% ipython --no-banner

In [1]: import numpy as np

In [2]: import numpy.linalg as la

In [3]: np.set_printoptions(precision=3, suppress=True, linewidth=160, sign=" ")

In [4]: K = np.loadtxt("block4.csv", delimiter=",")

In [5]: K
Out[5]: 
array([[ 1.75,  0.53, -0.21, -0.88,  0.75, -1.54],
       [ 1.26, -1.84, -2.12, -3.88,  3.71, -3.3 ],
       [ 0.18,  0.06, -1.74, -0.7 ,  1.64, -0.92],
       [ 1.39, -2.88,  2.15, -0.54,  0.42, -2.43],
       [ 1.05,  2.75, -2.51, -0.41,  1.18, -0.38],
       [ 0.  , -1.4 ,  0.98,  0.58, -0.09, -0.56]])

In [6]: # looks like rank 4

In [7]: la.lstsq(K[:-1].T, K[-1])[2]
Out[7]: np.int32(4)

In [8]: np.round(K @ la.pinv(K) @ K, 3) + 0
Out[8]: 
array([[ 1.75,  0.53, -0.21, -0.88,  0.75, -1.54],
       [ 1.26, -1.84, -2.12, -3.88,  3.71, -3.3 ],
       [ 0.18,  0.06, -1.74, -0.7 ,  1.64, -0.92],
       [ 1.39, -2.88,  2.15, -0.54,  0.42, -2.43],
       [ 1.05,  2.75, -2.51, -0.41,  1.18, -0.38],
       [ 0.  , -1.4 ,  0.98,  0.58, -0.09, -0.56]])

In [9]: np.unique(K.round(6), axis=0).shape
Out[9]: (6, 6)

In [10]: round(np.trace(la.pinv(K) @ K), 3)
Out[10]: np.float64(4.0)

In [11]: r = la.matrix_rank(K)

In [12]: r
Out[12]: np.int64(4)

In [13]: null = la.svd(K)[2][r:].T

In [14]: np.round(K @ null, 3) + 0
Out[14]: 
array([[ 0.,  0.],
       [ 0.,  0.],
       [ 0.,  0.],
       [ 0.,  0.],
       [ 0.,  0.],
       [ 0.,  0.]])

In [15]: np.allclose(K @ null, 0)
Out[15]: True

In [16]: rng = np.random.default_rng(2014)

In [17]: lab = rng.permutation(6)

In [18]: lab
Out[18]: array([ 4,  3,  2,  0,  1,  5])

In [19]: B = K[lab][:, lab]

In [20]: np.allclose(B, K)
Out[20]: False

In [21]: np.round(np.trace(B), 3)
Out[21]: np.float64(-1.75)

In [22]: np.diag(B)
Out[22]: array([ 1.18, -0.54, -1.74,  1.75, -1.84, -0.56])

In [23]: T = np.stack([K, -3 * K, K[::-1]])

In [24]: T.shape
Out[24]: (3, 6, 6)

In [25]: np.einsum("bij,cij->bc", T, T)
Out[25]: 
array([[ 104.832, -314.496,   15.565],
       [-314.496,  943.489,  -46.694],
       [  15.565,  -46.694,  104.832]])

In [26]: W2 = np.sign(np.array([[-3, -3, 0, -3], [0, -2, -1, -3], [3, -2, -3, 0], [-3, 1, -2, -2]]))

In [27]: B = (np.tril(W2, -1) + np.eye(4)) @ (np.triu(W2, 1) + np.eye(4))

In [28]: vals = np.array([0, 1, 1, 2])

In [29]: J = np.rint(B * vals @ la.inv(B)) + 0

In [30]: J
Out[30]: 
array([[ 1., -2., -4., -3.],
       [ 0.,  1., -1., -1.],
       [ 0., -2., -2., -2.],
       [ 0.,  2.,  4.,  4.]])

In [31]: # rank 3

In [32]: U, sigma, VT = la.svd(J)

In [33]: V = VT[:(sigma > 1e-8).sum()]

In [34]: x0 = J[3] + 4 * J[0] + rng.integers(2) * np.eye(4)[3]

In [35]: x0
Out[35]: array([  4.,  -6., -12.,  -8.])

In [36]: la.matrix_rank(np.vstack([J, x0]))
Out[36]: np.int64(3)

In [37]: T = np.stack([J, -2 * J, J[::-1]])

In [38]: la.matrix_rank(T.reshape(3, -1))
Out[38]: np.int64(2)

In [39]: la.det(T)
Out[39]: array([ 0.,  0.,  0.])

In [40]: la.matrix_rank(T)
Out[40]: array([ 3,  3,  3])

In [41]: T.sum(axis=0)
Out[41]: 
array([[-1.,  4.,  8.,  7.],
       [ 0., -3., -1., -1.],
       [ 0.,  3.,  1.,  1.],
       [ 1., -4., -8., -7.]])

In [42]: la.norm(T, axis=(1, 2))
Out[42]: array([  9.,  18.,   9.])

In [43]: T.shape
Out[43]: (3, 4, 4)

In [44]: B = J + rng.integers(-2, 3, (4, 3)) @ rng.integers(-2, 3, (3, 4))

In [45]: B
Out[45]: 
array([[-1.,  0., -6., -1.],
       [ 8.,  4., -5.,  0.],
       [-4., -3., -2., -1.],
       [ 0.,  0.,  8.,  1.]])

In [46]: np.abs(B - J).sum(axis=1)
Out[46]: array([  8.,  16.,   6.,   9.])

In [47]: la.matrix_rank(B - J, tol=1e-8)
Out[47]: np.int64(3)

In [48]: np.round(la.svd(B - J, compute_uv=False), 3) + 0
Out[48]: array([ 10.493,   6.455,   1.106,   0.   ])

In [49]: O = B.astype(float).copy()

In [50]: for j in range(4):
    ...:     O[:, j] -= O[:, :j] @ (O[:, :j].T @ O[:, j])
    ...:     O[:, j] /= la.norm(O[:, j])
    ...: 

In [51]: np.round(O.T @ B, 3) + 0
Out[51]: 
array([[ 9.   ,  4.889, -2.889,  0.556],
       [ 0.   ,  1.048,  0.118,  0.271],
       [ 0.   ,  0.   , 10.984,  1.6  ],
       [ 0.   ,  0.   ,  0.   ,  0.241]])

In [52]: feats = np.loadtxt("test19.csv", delimiter=",")

In [53]: feats
Out[53]: 
array([[  2.,   3.,   4.,   5.,   6.,   7.,   8.],
       [  9.,  10.,  11.,  12.,  13.,  14.,  15.],
       [ 16.,  17.,  18.,  19.,  20.,  21.,  22.],
       [ 23.,  24.,  25.,  26.,  27.,  28.,  29.],
       [ 30.,  31.,  32.,  33.,  34.,  35.,  36.],
       [ 37.,  38.,  39.,  40.,  41.,  42.,  43.],
       [ 44.,  45.,  46.,  47.,  48.,  49.,  50.]])

In [54]: U, sigma, VT = la.svd(feats, full_matrices=False)

In [55]: (sigma > 1e-8).sum()
Out[55]: np.int64(2)

In [56]: np.cumsum(sigma ** 2) / np.sum(sigma ** 2)
Out[56]: array([ 0.999,  1.   ,  1.   ,  1.   ,  1.   ,  1.   ,  1.   ])

In [57]: np.round(sigma / sigma[0], 3) + 0
Out[57]: array([ 1.   ,  0.032,  0.   ,  0.   ,  0.   ,  0.   ,  0.   ])

In [58]: np.round(VT @ VT.T, 3) + 0
Out[58]: 
array([[ 1.,  0.,  0.,  0.,  0.,  0.,  0.],
       [ 0.,  1.,  0.,  0.,  0.,  0.,  0.],
       [ 0.,  0.,  1.,  0.,  0.,  0.,  0.],
       [ 0.,  0.,  0.,  1.,  0.,  0.,  0.],
       [ 0.,  0.,  0.,  0.,  1.,  0.,  0.],
       [ 0.,  0.,  0.,  0.,  0.,  1.,  0.],
       [ 0.,  0.,  0.,  0.,  0.,  0.,  1.]])

In [59]: np.abs(VT[0])
Out[59]: array([ 0.344,  0.355,  0.366,  0.377,  0.389,  0.4  ,  0.411])

In [60]: U.shape, sigma.shape, VT.shape
Out[60]: ((7, 7), (7,), (7, 7))

In [61]: np.round(np.sqrt((sigma ** 2).sum()), 3), np.round(la.norm(feats), 3)
Out[61]: (np.float64(207.181), np.float64(207.181))

In [62]: np.round(U.T @ U, 3) + 0
Out[62]: 
array([[ 1.,  0.,  0.,  0.,  0.,  0.,  0.],
       [ 0.,  1.,  0.,  0.,  0.,  0.,  0.],
       [ 0.,  0.,  1.,  0.,  0.,  0.,  0.],
       [ 0.,  0.,  0.,  1.,  0.,  0.,  0.],
       [ 0.,  0.,  0.,  0.,  1.,  0.,  0.],
       [ 0.,  0.,  0.,  0.,  0.,  1.,  0.],
       [ 0.,  0.,  0.,  0.,  0.,  0.,  1.]])

In [63]: np.round(la.norm(feats, 2) / la.norm(feats), 3)
Out[63]: np.float64(0.999)

In [64]: np.argsort(-la.norm(feats, axis=0).round(6), kind="stable")[:3]
Out[64]: array([ 6,  5,  4])

In [65]: la.cond(feats) > 100
Out[65]: np.True_

In [66]: [round(float(x), 3) for x in la.svd(feats, compute_uv=False)[:3]]
Out[66]: [207.075, 6.626, 0.0]

In [67]: la.matrix_rank(feats, rtol=0.1)
Out[67]: np.int64(1)

In [68]: feats.inv()
AttributeError: 'numpy.ndarray' object has no attribute 'inv'


In [69]: np.allclose(feats, feats.T)
Out[69]: False

In [70]: round(np.abs(la.eigvals(feats)).max(), 3)
Out[70]: np.float64(189.25)

In [71]: la.determinant(feats)
AttributeError: module 'numpy.linalg' has no attribute 'determinant'


In [72]: np.allclose(feats @ feats.T, feats.T @ feats)
Out[72]: False

In [73]: (feats + feats.T) / 2
Out[73]: 
array([[  2.,   6.,  10.,  14.,  18.,  22.,  26.],
       [  6.,  10.,  14.,  18.,  22.,  26.,  30.],
       [ 10.,  14.,  18.,  22.,  26.,  30.,  34.],
       [ 14.,  18.,  22.,  26.,  30.,  34.,  38.],
       [ 18.,  22.,  26.,  30.,  34.,  38.,  42.],
       [ 22.,  26.,  30.,  34.,  38.,  42.,  46.],
       [ 26.,  30.,  34.,  38.,  42.,  46.,  50.]])

In [74]: B = np.array([[2, -1, 1, -2, -3, 1, 3],
    ...:     [2, 0, -2, 0, -2, 2, 2],
    ...:     [-2, -3, -1, -3, 2, -3, 1],
    ...:     [-2, 0, -2, 3, -3, 0, 2],
    ...:     [1, 3, 2, -2, -1, -2, 1],
    ...:     [2, -3, -2, 0, 0, 3, 1],
    ...:     [1, -2, -3, 0, 1, 3, -3],
    ...:     [3, -2, 2, -3, -1, 0, 3]])

In [75]: A = B.T @ B

In [76]: A
Out[76]: 
array([[ 31,  -7,   5, -15, -11,  19,  13],
       [ -7,  36,  16,  11,  -6, -13,  -6],
       [  5,  16,  31, -15,  -2, -19,   9],
       [-15,  11, -15,  35,  -4,  11, -14],
       [-11,  -6,  -2,  -4,  29,  -8, -24],
       [ 19, -13, -19,  11,  -8,  36,  -4],
       [ 13,  -6,   9, -14, -24,  -4,  38]])

In [77]: # symmetric

In [78]: Lm = la.cholesky(A)

In [79]: Lm @ Lm.T
Out[79]: 
array([[ 31.,  -7.,   5., -15., -11.,  19.,  13.],
       [ -7.,  36.,  16.,  11.,  -6., -13.,  -6.],
       [  5.,  16.,  31., -15.,  -2., -19.,   9.],
       [-15.,  11., -15.,  35.,  -4.,  11., -14.],
       [-11.,  -6.,  -2.,  -4.,  29.,  -8., -24.],
       [ 19., -13., -19.,  11.,  -8.,  36.,  -4.],
       [ 13.,  -6.,   9., -14., -24.,  -4.,  38.]])

In [80]: la.eigvalsh(A).min() > 0
Out[80]: np.True_

In [81]: lab = rng.permutation(7)

In [82]: lab
Out[82]: array([ 0,  2,  1,  6,  3,  5,  4])

In [83]: B = A[lab][:, lab]

In [84]: np.trace(B)
Out[84]: np.int64(236)

In [85]: np.sort(np.abs(la.eigvals(B)))
Out[85]: array([  0.235,   2.102,   5.851,  29.767,  48.416,  71.92 ,  77.708])

In [86]: np.diag(B)
Out[86]: array([ 31,  31,  36,  38,  35,  36,  29])

In [87]: B
Out[87]: 
array([[ 31,   5,  -7,  13, -15,  19, -11],
       [  5,  31,  16,   9, -15, -19,  -2],
       [ -7,  16,  36,  -6,  11, -13,  -6],
       [ 13,   9,  -6,  38, -14,  -4, -24],
       [-15, -15,  11, -14,  35,  11,  -4],
       [ 19, -19, -13,  -4,  11,  36,  -8],
       [-11,  -2,  -6, -24,  -4,  -8,  29]])

In [88]: W0 = np.load("m.npy")

In [89]: W0
Out[89]: 
array([[ 0,  0,  0, -2],
       [ 0,  0,  9,  0],
       [ 0, -1,  0,  0],
       [-4,  0,  0,  0]])

In [90]: # splits into 2 blocks

In [91]: f = np.array([2, 2, 0, 3])

In [92]: B = W0 + np.outer(f, np.eye(4)[2])

In [93]: la.matrix_rank(B - W0)
Out[93]: np.int64(1)

In [94]: np.round(la.det(B) / la.det(W0), 3), round(float(1 + la.solve(W0, f)[2]), 3)
Out[94]: (np.float64(1.222), 1.222)
